$ python -q
>>> import numpy as np
>>> np.set_printoptions(precision=2, suppress=True, linewidth=140)
>>> rd = lambda a: np.round(a, 2) + 0
>>> W0 = np.load("a.npy")
>>> print(W0)
[[ 0  5 -1 -4]
 [-5  0  2 -4]
 [ 1 -2  0 -2]
 [ 4  4  2  0]]
>>> print(np.allclose(W0 @ W0.T, W0.T @ W0))
True
>>> assert W0 == W0.T
Traceback (most recent call last):
  File "<python-input-6>", line 1, in <module>
    assert W0 == W0.T
           ^^^^^^^^^^
ValueError: The truth value of an array with more than one element is ambiguous. Use a.any() or a.all()
>>> print(np.allclose(W0, W0.T))
False
>>> print(rd(np.sort(np.abs(np.linalg.eigvals(W0)))))
[2.9  2.9  7.59 7.59]
>>> print(np.linalg.matrix_power(W0, 3))
[[   0 -286  -22  220]
 [ 286    0  -44  242]
 [  22   44    0   22]
 [-220 -242  -22    0]]
>>> mat = np.load("out16.npy")
>>> print(mat)
[[2. 1. 0. 0. 0.]
 [0. 2. 1. 0. 0.]
 [0. 0. 2. 1. 0.]
 [0. 0. 0. 2. 1.]
 [0. 0. 0. 0. 2.]]
>>> print(np.linalg.norm(mat, axis=1).argmax())
0
>>> print(rd(np.linalg.norm(mat, "nuc")))
10.5
>>> print(rd(np.linalg.norm(mat[3], 1)), rd(np.linalg.norm(mat[3], np.inf)))
3.0 2.0
>>> print(rd(np.linalg.norm(mat, 2)))
2.9
>>> O = mat.astype(float).copy()
>>> for j in range(5):
...     O[:, j] -= O[:, :j] @ (O[:, :j].T @ O[:, j])
...     O[:, j] /= np.linalg.norm(O[:, j])
... 
>>> print(O.T @ mat)
[[2. 1. 0. 0. 0.]
 [0. 2. 1. 0. 0.]
 [0. 0. 2. 1. 0.]
 [0. 0. 0. 2. 1.]
 [0. 0. 0. 0. 2.]]
>>> x0 = np.array([0, 2, 3, 1, 2])
>>> h = np.maximum(mat @ x0, 0)
>>> print(rd(np.tanh(mat @ x0)))
[0.96 1.   1.   1.   1.  ]
>>> print(mat.T @ h)
[ 4. 16. 21. 15. 12.]
>>> print(mat * (h > 1e-9)[:, None])
[[2. 1. 0. 0. 0.]
 [0. 2. 1. 0. 0.]
 [0. 0. 2. 1. 0.]
 [0. 0. 0. 2. 1.]
 [0. 0. 0. 0. 2.]]
>>> print(np.maximum(mat @ (3 * x0), 0))
[ 6. 21. 21. 12. 12.]
>>> w, evecs = np.linalg.eig(mat)
>>> print(rd(np.sort(np.linalg.eigvals(mat.T))))
[2. 2. 2. 2. 2.]
>>> print(rd(np.sort(np.linalg.eigvals(np.linalg.inv(mat)))))
[0.5 0.5 0.5 0.5 0.5]
>>> print(np.prod(w))
32.0
>>> print(mat @ evecs[:, 0] - w[0] * evecs[:, 0])
[0. 0. 0. 0. 0.]
>>> feats = np.load("sample18.npy")
>>> print(rd(feats))
[[-0.68  0.18 -0.17 -0.45  0.19 -0.48]
 [-0.3  -0.81  0.15  0.11 -0.42 -0.19]
 [ 0.45  0.09 -0.52 -0.15 -0.5  -0.48]
 [ 0.3  -0.29  0.18 -0.86  0.08  0.22]
 [ 0.    0.42  0.74 -0.08 -0.46 -0.22]
 [-0.38  0.2  -0.3  -0.15 -0.56  0.63]]
>>> x0 = np.array([-3, 9, -1, -2, -5, 4])
>>> print(rd(np.linalg.norm(x0)), rd(np.linalg.norm(feats @ x0)))
11.66 11.66
>>> rng = np.random.default_rng(768719)
>>> idx = rng.permutation(6)
>>> print(idx)
[3 5 2 4 1 0]
>>> M2 = feats[idx][:, idx]
>>> print(rd(M2))
[[-0.86  0.22  0.18  0.08 -0.29  0.3 ]
 [-0.15  0.63 -0.3  -0.56  0.2  -0.38]
 [-0.15 -0.48 -0.52 -0.5   0.09  0.45]
 [-0.08 -0.22  0.74 -0.46  0.42  0.  ]
 [ 0.11 -0.19  0.15 -0.42 -0.81 -0.3 ]
 [-0.45 -0.48 -0.17  0.19  0.18 -0.68]]
>>> print(rd(np.linalg.det(M2)), rd(np.linalg.det(feats[idx])))
-1.0 -1.0
>>> print(rd(np.sort(np.abs(np.linalg.eigvals(M2)))))
[1. 1. 1. 1. 1. 1.]
>>> print(rd((feats - feats.T) / 2))
[[ 0.    0.24 -0.31 -0.38  0.1  -0.05]
 [-0.24  0.    0.03  0.2  -0.42 -0.2 ]
 [ 0.31 -0.03  0.   -0.17 -0.62 -0.09]
 [ 0.38 -0.2   0.17  0.    0.08  0.19]
 [-0.1   0.42  0.62 -0.08  0.    0.17]
 [ 0.05  0.2   0.09 -0.19 -0.17  0.  ]]
>>> print(rd(np.abs(np.linalg.eigvals(feats)).max()))
1.0
>>> print(np.allclose(feats, feats.T))
False
>>> print(rd((feats + feats.T) / 2))
[[-0.68 -0.06  0.14 -0.07  0.1  -0.43]
 [-0.06 -0.81  0.12 -0.09  0.    0.  ]
 [ 0.14  0.12 -0.52  0.01  0.12 -0.39]
 [-0.07 -0.09  0.01 -0.86  0.    0.04]
 [ 0.1   0.    0.12  0.   -0.46 -0.39]
 [-0.43  0.   -0.39  0.04 -0.39  0.63]]
>>> data = np.load("w.npy")
>>> print(rd(data))
[[  7.53  53.53 -28.78  36.92 -19.7 ]
 [  6.93  44.88 -23.54  31.64 -17.23]
 [  5.75  31.56 -15.68  23.26 -13.14]
 [  5.34  27.86 -13.56  20.86 -11.91]
 [  5.19  26.56 -12.83  20.01 -11.47]
 [  3.06  12.3   -5.15  10.22  -6.12]
 [  1.53   5.44  -1.93   4.96  -2.98]
 [  0.41   1.65  -0.49   1.65  -0.9 ]
 [  0.35   1.46  -0.43   1.47  -0.79]
 [  0.09   0.57  -0.17   0.58  -0.27]
 [  0.54  -0.78   0.53  -0.52  -0.27]
 [  1.41  -1.29   1.24  -0.47  -0.99]
 [  1.63  -1.42   1.44  -0.44  -1.17]
 [  3.35  -2.61   3.15  -0.19  -2.64]
 [ 14.   -14.57  17.46  -0.15 -10.95]
 [ 16.99 -18.87  22.19  -0.56 -13.12]
 [ 18.72 -21.49  25.01  -0.85 -14.35]
 [ 20.28 -23.92  27.6   -1.15 -15.44]
 [ 23.37 -28.94  32.9   -1.84 -17.57]]
>>> # rows and columns are dependent
>>> Ac = data - data.mean(axis=1)
Traceback (most recent call last):
  File "<python-input-48>", line 1, in <module>
    Ac = data - data.mean(axis=1)
         ~~~~~^~~~~~~~~~~~~~~~~~~
ValueError: operands could not be broadcast together with shapes (19,5) (19,) 
>>> Ac = data - data.mean(axis=0)
>>> U, sigma, Vt = np.linalg.svd(Ac, full_matrices=False)
>>> print(np.linalg.matrix_rank(Ac))
3
>>> print(rd(sigma ** 2 / (sigma ** 2).sum()))
[0.88 0.12 0.   0.   0.  ]
>>> print(rd((sigma ** 2).sum() ** 2 / (sigma ** 4).sum()))
1.26
>>> print(rd(sigma))
[131.19  47.45   1.95   0.     0.  ]
>>> print((np.sign(U[:, 0]) == np.sign(U[0, 0])).astype(int))
[1 1 1 1 1 1 1 0 0 0 0 0 0 0 0 0 0 0 0]
>>> print(np.searchsorted(np.cumsum(sigma ** 2) / (sigma ** 2).sum(), 0.9) + 1)
2
>>> Ac = data - data.mean(axis=0)
>>> evecs = np.linalg.svd(Ac)[2][:3]
>>> M2 = Ac - Ac @ evecs.T @ evecs
>>> print(np.linalg.norm(M2, axis=1).round(6).argmax())
0
>>> r = np.linalg.matrix_rank(data)
>>> print(r)
3
>>> null = np.linalg.svd(data)[2][r:].T
>>> print(np.allclose(data @ null, 0))
True
>>> print(np.linalg.matrix_rank(data.T @ data), np.linalg.matrix_rank(data @ data.T))
3 3
>>> print([int(np.linalg.matrix_rank(np.delete(data, i, axis=0))) for i in range(19)])
[3, 3, 3, 3, 3, 3, 3, 3, 3, 3, 3, 3, 3, 3, 3, 3, 3, 3, 3]
>>> print(null.shape)
(5, 2)
>>> X = np.load("x.npy")
>>> print(X)
[[ 0  0  2  1  1  1  0]
 [ 0  0  0  0 -2  1  0]
 [-2  0  0  1 -1 -1  1]
 [-1  0 -1  0 -1 -1 -1]
 [-1  2  1  1  0  1  0]
 [-1 -1  1  1 -1  0 -1]
 [ 0  0 -1  1  0  1  0]]
>>> print([round(float(x), 2) for x in np.linalg.svd(X, compute_uv=False)[:3]])
[3.65, 3.65, 2.31]
>>> print(rd(np.linalg.norm(X, 2) / np.linalg.norm(X)))
0.56
>>> print(np.argsort(-np.linalg.norm(X, axis=0).round(6), kind="stable")[:3])
[2 4 0]
>>> U, sigma, Vt = np.linalg.svd(X)
>>> evecs = Vt[:(sigma > 1e-8).sum()]
>>> x0 = X[3] + -1 * X[6] + rng.integers(2) * np.eye(7)[4]
>>> print(x0)
[-1.  0.  0. -1.  0. -2. -1.]
>>> print(rd(evecs.T @ evecs))
[[ 0.62 -0.14 -0.05 -0.33  0.14  0.29  0.  ]
 [-0.14  0.95 -0.02 -0.12  0.05  0.11  0.  ]
 [-0.05 -0.02  0.99 -0.04  0.02  0.04  0.  ]
 [-0.33 -0.12 -0.04  0.71  0.12  0.25  0.  ]
 [ 0.14  0.05  0.02  0.12  0.95 -0.11  0.  ]
 [ 0.29  0.11  0.04  0.25 -0.11  0.79  0.  ]
 [ 0.    0.    0.    0.    0.    0.    1.  ]]
>>> print(np.allclose(evecs.T @ evecs @ x0, x0))
False
>>> print(rd(np.diag(evecs.T @ evecs)))
[0.62 0.95 0.99 0.71 0.95 0.79 1.  ]
>>> print(np.linalg.norm(X, axis=1).argmax())
2
>>> print(rd(np.linalg.norm(X, "nuc")))
14.99
>>> print(rd(np.linalg.norm(X[1] - X[0])))
3.74
>>> print(X[1] @ X[0])
-1
>>> print(np.allclose(X[:-1].T @ np.linalg.lstsq(X[:-1].T, X[-1])[0], X[-1]))
False
>>> print(np.abs(np.diag(np.linalg.qr(X)[1])) > 1e-9)
[ True  True  True  True  True False  True]
>>> print(np.linalg.lstsq(X[:-1].T, X[-1])[2])
5
>>> r = np.linalg.matrix_rank(X)
>>> print(r)
6
>>> null = np.linalg.svd(X)[2][r:].T
>>> print([int(np.linalg.matrix_rank(np.delete(X, i, axis=0))) for i in range(7)])
[6, 6, 6, 6, 6, 6, 5]
>>> print([int(np.linalg.matrix_rank(X[:i])) for i in range(1, len(X) + 1)])
[1, 2, 3, 4, 5, 5, 6]
>>> print(rd(X @ null))
[[0.]
 [0.]
 [0.]
 [0.]
 [0.]
 [0.]
 [0.]]
>>> print(np.allclose(X @ null, 0))
True
>>> print(rd(null @ null.T))
[[ 0.38  0.14  0.05  0.33 -0.14 -0.29  0.  ]
 [ 0.14  0.05  0.02  0.13 -0.05 -0.11  0.  ]
 [ 0.05  0.02  0.01  0.04 -0.02 -0.04  0.  ]
 [ 0.33  0.13  0.04  0.29 -0.13 -0.25  0.  ]
 [-0.14 -0.05 -0.02 -0.13  0.05  0.11  0.  ]
 [-0.29 -0.11 -0.04 -0.25  0.11  0.21  0.  ]
 [ 0.    0.    0.    0.    0.    0.    0.  ]]
>>> print(rd(null[:, 0] / null[np.abs(null[:, 0]).round(6).argmax(), 0]))
[ 1.    0.38  0.13  0.88 -0.38 -0.75  0.  ]
>>> print([int(np.linalg.matrix_rank(X[:, :j + 1])) for j in range(7)])
[1, 2, 3, 4, 5, 5, 6]
>>> K = np.load("dump.npy")
>>> print(K)
[[1.   0.9  0.81]
 [0.9  1.   0.9 ]
 [0.81 0.9  1.  ]]
>>> f = np.array([0, 2, 1])
>>> M2 = K + np.outer(f, np.eye(3)[1])
>>> print(np.linalg.matrix_rank(np.linalg.inv(M2) - np.linalg.inv(K), tol=1e-8))
1
>>> print(np.linalg.matrix_rank(M2 - K))
1
>>> print(np.linalg.matrix_rank(data, rtol=0.1))
2
>>> print(rd(np.linalg.norm(data, 2) / np.linalg.norm(data)))
0.87
>>> print(np.linalg.cond(data) > 100)
True
>>> J = np.array([[-4, 3, 2, 3, 3, -4, -5],
...     [-4, 3, 2, 3, 3, -4, -5],
...     [0, 0, 0, 0, 0, 0, 0],
...     [0, 0, 0, 0, 0, 0, 0],
...     [-12, 9, 6, 9, 9, -12, -15]])
>>> print(J)
[[ -4   3   2   3   3  -4  -5]
 [ -4   3   2   3   3  -4  -5]
 [  0   0   0   0   0   0   0]
 [  0   0   0   0   0   0   0]
 [-12   9   6   9   9 -12 -15]]
>>> # rows 0 and 1 are equal
>>> w, evecs = np.linalg.eigh(K)
>>> x0 = np.array([2, 2, 2])
>>> print(rd(evecs * np.maximum(w, 0) @ evecs.T))
[[1.   0.9  0.81]
 [0.9  1.   0.9 ]
 [0.81 0.9  1.  ]]
>>> print(rd(evecs * np.sqrt(w) @ evecs.T))
[[0.8  0.47 0.37]
 [0.47 0.75 0.47]
 [0.37 0.47 0.8 ]]
>>> print(np.abs(K).sum(axis=1).max(), rd(np.abs(w).max()))
2.8 2.74
>>> print(rd(evecs * np.abs(w) @ evecs.T))
[[1.   0.9  0.81]
 [0.9  1.   0.9 ]
 [0.81 0.9  1.  ]]
>>> print(rd(x0 @ K @ x0))
32.88
>>> M2 = np.array([[0, -3], [1, 1], [-1, 1], [3, 0], [3, 0], [2, -2], [-2, 2]])
>>> print(np.linalg.matrix_rank(np.vstack([J, M2.T])))
3
>>> print(np.einsum("ij->j", J))
[-20  15  10  15  15 -20 -25]
>>> print(np.vstack([J, M2.T]).shape)
(7, 7)
>>> print(np.einsum("ik,kj->ij", J, M2))
[[21 15]
 [21 15]
 [ 0  0]
 [ 0  0]
 [63 45]]
>>> print(np.einsum("ij,ij->i", J, J))
[ 88  88   0   0 792]
>>> print(np.einsum("ik,kj->ji", J, M2))
[[21 21  0  0 63]
 [15 15  0  0 45]]
>>> U, sigma, Vt = np.linalg.svd(J)
>>> evecs = Vt[:(sigma > 1e-8).sum()]
>>> x0 = J[1] + 3 * J[2] + rng.integers(2) * np.eye(7)[3]
>>> print(x0)
[-4.  3.  2.  4.  3. -4. -5.]
>>> print(rd(np.diag(evecs.T @ evecs)))
[0.18 0.1  0.05 0.1  0.1  0.18 0.28]
>>> print(rd(np.linalg.norm(x0 - evecs.T @ evecs @ x0)))
0.95
>>> print(np.allclose(evecs.T @ evecs @ x0, x0))
False
